% ipython --no-banner

In [1]: import numpy as np

In [2]: np.set_printoptions(precision=2, suppress=True, linewidth=100, floatmode="fixed")

In [3]: tidy = lambda a: np.round(a, 2) + 0

In [4]: W0 = np.loadtxt("sample2.csv", delimiter=",")

In [5]: print(W0)
[[60.35 58.41 40.56]
 [59.80 60.82 42.55]
 [61.64 59.61 41.08]
 [59.18 58.26 40.64]
 [59.79 61.01 40.67]
 [58.72 59.58 39.91]
 [58.41 60.44 39.88]
 [60.37 60.13 39.86]
 [59.75 62.30 40.17]
 [59.87 59.55 40.34]
 [59.42 61.69 38.91]
 [60.60 57.81 39.49]
 [61.30 58.91 40.39]
 [59.26 59.92 38.51]
 [60.53 59.48 38.13]
 [60.47 59.60 39.79]
 [60.21 62.75 38.83]
 [60.53 57.15 39.66]
 [60.05 60.06 39.18]
 [60.90 60.74 38.60]
 [60.44 61.20 40.62]
 [61.63 61.36 39.67]
 [59.33 59.92 40.14]
 [61.05 60.06 41.07]
 [60.06 59.77 38.90]
 [59.93 60.98 41.27]
 [58.70 59.42 40.21]
 [59.90 59.02 39.01]]

In [6]: dist = np.linalg.norm(W0[:, None] - W0[None], axis=-1)

In [7]: print(dist.shape)
(28, 28)

In [8]: print(np.linalg.matrix_rank(dist ** 2))
5

In [9]: print(np.unravel_index(dist.round(6).argmax(), dist.shape))
(np.int64(16), np.int64(17))

In [10]: print(tidy(dist[:5, :5]))
[[0.00 3.17 1.84 1.18 2.66]
 [3.17 0.00 2.65 3.25 1.89]
 [1.84 2.65 0.00 2.84 2.36]
 [1.18 3.25 2.84 0.00 2.82]
 [2.66 1.89 2.36 2.82 0.00]]

In [11]: print((dist + 1e9 * np.eye(28)).round(6).argmin(axis=1))
[12 25 23  0 25 26  5 15 20 22 16 17  2 24 24  7 10 11 24 18  4 19  9  2 18  4  5 24]

In [12]: print(np.flatnonzero(dist[24] < dist.mean() / 2))
[ 7 13 14 15 18 24 27]
